$ ipython --no-banner

In [1]: import numpy as np

In [2]: np.set_printoptions(precision=1, suppress=True, linewidth=160)

In [3]: rd = lambda a: np.round(a, 1) + 0

In [4]: Y = np.array([[5, 0, 0], [6, 6, 2], [9, 3, 6]])

In [5]: W2 = np.array([[2, 3, 2, 1], [3, -1, -3, -2], [3, -1, -2, -2], [-1, -2, 0, 3]])

In [6]: M = np.block([[Y, np.array([[0, -1, 3, 1], [-2, 3, 0, 2], [-3, 1, 1, 2]])], [np.zeros((4, 3)), W2]])

In [7]: M
Out[7]: 
array([[ 5.,  0.,  0.,  0., -1.,  3.,  1.],
       [ 6.,  6.,  2., -2.,  3.,  0.,  2.],
       [ 9.,  3.,  6., -3.,  1.,  1.,  2.],
       [ 0.,  0.,  0.,  2.,  3.,  2.,  1.],
       [ 0.,  0.,  0.,  3., -1., -3., -2.],
       [ 0.,  0.,  0.,  3., -1., -2., -2.],
       [ 0.,  0.,  0., -1., -2.,  0.,  3.]])

In [8]: M @ M
Out[8]: 
array([[ 25.,   0.,   0.,   5.,  -9.,  12.,   4.],
       [ 84.,  42.,  24., -15.,   1.,   7.,  20.],
       [117.,  36.,  42., -26.,  -9.,  22.,  26.],
       [  0.,   0.,   0.,  18.,  -1.,  -9.,  -5.],
       [  0.,   0.,   0.,  -4.,  17.,  15.,   5.],
       [  0.,   0.,   0.,  -1.,  16.,  13.,   3.],
       [  0.,   0.,   0., -11.,  -7.,   4.,  12.]])

In [9]: (M + M.T) / 2
Out[9]: 
array([[ 5. ,  3. ,  4.5,  0. , -0.5,  1.5,  0.5],
       [ 3. ,  6. ,  2.5, -1. ,  1.5,  0. ,  1. ],
       [ 4.5,  2.5,  6. , -1.5,  0.5,  0.5,  1. ],
       [ 0. , -1. , -1.5,  2. ,  3. ,  2.5,  0. ],
       [-0.5,  1.5,  0.5,  3. , -1. , -2. , -2. ],
       [ 1.5,  0. ,  0.5,  2.5, -2. , -2. , -1. ],
       [ 0.5,  1. ,  1. ,  0. , -2. , -1. ,  3. ]])

In [10]: np.allclose(M @ M.T, M.T @ M)
Out[10]: False

In [11]: rd(np.sort(np.abs(np.linalg.eigvals(M))))
Out[11]: array([0.6, 2.9, 3.6, 4.3, 5. , 5.8, 8.4])

In [12]: w1 = np.array([[-4, -4, -4, -5, -2, -1],
    ...:     [4, -3, 2, -5, 2, 4],
    ...:     [4, 1, 5, -3, -2, 1],
    ...:     [5, -4, 0, -3, 3, -4],
    ...:     [-1, 5, 0, 4, 0, -1],
    ...:     [5, 3, 1, -5, -5, -3],
    ...:     [-2, 4, 1, 4, -5, -2]])

In [13]: coef = np.array([-3, 1, 3, 1, 2, 0])

In [14]: hid = np.maximum(M @ w1 + coef, 0)

In [15]: rd((hid > 0).mean(axis=0))
Out[15]: array([0.4, 0.3, 0.6, 0.3, 0.3, 0.4])

In [16]: (hid > 0).astype(int)
Out[16]: 
array([[0, 0, 0, 0, 0, 0],
       [0, 0, 1, 0, 0, 1],
       [0, 0, 1, 0, 0, 1],
       [1, 1, 1, 1, 0, 0],
       [1, 0, 0, 0, 1, 1],
       [1, 0, 0, 0, 1, 0],
       [0, 1, 1, 1, 0, 0]])

In [17]: hid
Out[17]: 
array([[ 0.,  0.,  0.,  0.,  0.,  0.],
       [ 0.,  0.,  3.,  0.,  0., 21.],
       [ 0.,  0.,  6.,  0.,  0., 13.],
       [12., 18.,  6.,  1.,  0.,  0.],
       [ 2.,  0.,  0.,  0., 36.,  2.],
       [ 7.,  0.,  0.,  0., 31.,  0.],
       [ 0.,  7.,  6.,  8.,  0.,  0.]])

In [18]: W2 = np.array([[-3, 2], [1, 1], [-4, 1], [4, -2], [2, -3], [-3, 1]])

In [19]: w1 @ W2
Out[19]: 
array([[  3,  -1],
       [-51,  15],
       [-50,  27],
       [-13,  -1],
       [ 27,  -6],
       [-37,  36],
       [ 18,   6]])

In [20]: m1 = np.load("m.npy")

In [21]: m1
Out[21]: 
array([[  1,  -1,   6,   6,   6],
       [ -1,   1,  -6,  -6,  -6],
       [ 13,   7,  13,   8,   3],
       [  5,   3,   4,   2,   0],
       [-10,  -6,  -8,  -4,   0],
       [ -4,  -4,   2,   4,   6],
       [  6,   2,  10,   8,   6]])

In [22]: x0 = np.array([-1, -2, 2, 1, -2])

In [23]: (m1 @ x0).argmax()
Out[23]: np.int64(5)

In [24]: np.sign((m1 @ x0).round(6))
Out[24]: array([ 1, -1,  1, -1,  1,  1,  1])

In [25]: m1 @ np.eye(5)[2]
Out[25]: array([ 6., -6., 13.,  4., -8.,  2., 10.])

In [26]: m1 @ np.ones(5)
Out[26]: array([ 18., -18.,  44.,  14., -28.,   4.,  32.])

In [27]: m1 @ x0
Out[27]: array([ 7, -7,  1, -1,  2,  8,  6])

In [28]: np.linalg.norm(m1 @ x0) <= np.linalg.norm(m1, 2) * np.linalg.norm(x0) + 1e-9
Out[28]: np.True_

In [29]: x0 = np.array([6, -6, 5, 2, 0, -4, -4])

In [30]: rhs = M @ x0

In [31]: rhs
Out[31]: array([ 14.,  -2.,  48.,  -8.,  26.,  22., -14.])

In [32]: rd(np.linalg.solve(M, M[:, 4]))
Out[32]: array([0., 0., 0., 0., 1., 0., 0.])

In [33]: rd(np.linalg.solve(M, rhs))
Out[33]: array([ 6., -6.,  5.,  2.,  0., -4., -4.])

In [34]: feats = np.load("mat.npy")

In [35]: feats
Out[35]: 
array([[ -2. ,  -2.1,  -1.3,   1.1,   0.5],
       [ 10.3,  10. ,   5.3,  -4.9,  -5.3],
       [ -6.1,  -6.4,  -3.4,   2.7,   3.2],
       [  1.7,   2.1,   1.2,  -1. ,  -1.2],
       [ 14.1,  14. ,   7. ,  -6.7,  -6.9],
       [-16.2, -16.4,  -7.5,   8.2,   8.1],
       [-11.7, -11.5,  -6.2,   6. ,   6.3]])

In [36]: Uu, s, Vt = np.linalg.svd(feats)

In [37]: np.argmax(s[:-1] / (s[1:] + 1e-6)) + 1
Out[37]: np.int64(1)

In [38]: rd(s)
Out[38]: array([45.3,  0.9,  0.7,  0.5,  0.4])

In [39]: Y = Uu[:, :1] @ np.diag(s[:1]) @ Vt[:1]

In [40]: rd(np.linalg.norm(feats - Y) / np.linalg.norm(feats))
Out[40]: np.float64(0.0)

In [41]: np.linalg.matrix_rank(feats, rtol=0.05)
Out[41]: np.int64(1)

In [42]: rd(np.linalg.norm(feats - Y, 2)), rd(s[1])
Out[42]: (np.float64(0.9), np.float64(0.9))

In [43]: np.argsort(-np.linalg.norm(feats, axis=0).round(6), kind="stable")[:3]
Out[43]: array([0, 1, 4])

In [44]: np.linalg.matrix_rank(feats, rtol=0.1)
Out[44]: np.int64(1)

In [45]: [round(float(x), 1) for x in np.linalg.svd(feats, compute_uv=False)[:3]]
Out[45]: [45.3, 0.9, 0.7]

In [46]: rd(np.linalg.norm(feats, 2) / np.linalg.norm(feats))
Out[46]: np.float64(1.0)

In [47]: round(np.log10(np.linalg.cond(feats)))
Out[47]: 2

In [48]: u, g = feats[1], feats[3]

In [49]: rd(u @ g)
Out[49]: np.float64(56.1)

In [50]: rd(u @ u)
Out[50]: np.float64(286.3)

In [51]: p = (u @ g) / (u @ u) * u

In [52]: rd(g - p)
Out[52]: array([-0.3,  0.1,  0.2,  0. , -0.2])

In [53]: rd(np.outer(u, g))
Out[53]: 
array([[ 17.5,  21.6,  12.4, -10.3, -12.4],
       [ 17. ,  21. ,  12. , -10. , -12. ],
       [  9. ,  11.1,   6.4,  -5.3,  -6.4],
       [ -8.3, -10.3,  -5.9,   4.9,   5.9],
       [ -9. , -11.1,  -6.4,   5.3,   6.4]])

In [54]: rd((g - p) @ u)
Out[54]: np.float64(0.0)

In [55]: rd(np.linalg.norm(u + g) ** 2 + np.linalg.norm(u - g) ** 2)
Out[55]: np.float64(594.9)

In [56]: np.linalg.matrix_rank(np.outer(u, g))
Out[56]: np.int64(1)

In [57]: Y = feats / np.linalg.norm(feats, axis=1, keepdims=True)

In [58]: C2 = Y @ Y.T

In [59]: (C2 - 2 * np.eye(7)).round(6).argmax(axis=1)
Out[59]: array([2, 4, 6, 1, 1, 6, 5])

In [60]: rd(np.degrees(np.arccos(np.clip(C2[0, 2], -1, 1))))
Out[60]: np.float64(10.4)

In [61]: rd(np.linalg.norm(Y, axis=1))
Out[61]: array([1., 1., 1., 1., 1., 1., 1.])

In [62]: rd(C2[0])
Out[62]: array([ 1., -1.,  1., -1., -1.,  1.,  1.])

In [63]: rd(C2)
Out[63]: 
array([[ 1., -1.,  1., -1., -1.,  1.,  1.],
       [-1.,  1., -1.,  1.,  1., -1., -1.],
       [ 1., -1.,  1., -1., -1.,  1.,  1.],
       [-1.,  1., -1.,  1.,  1., -1., -1.],
       [-1.,  1., -1.,  1.,  1., -1., -1.],
       [ 1., -1.,  1., -1., -1.,  1.,  1.],
       [ 1., -1.,  1., -1., -1.,  1.,  1.]])
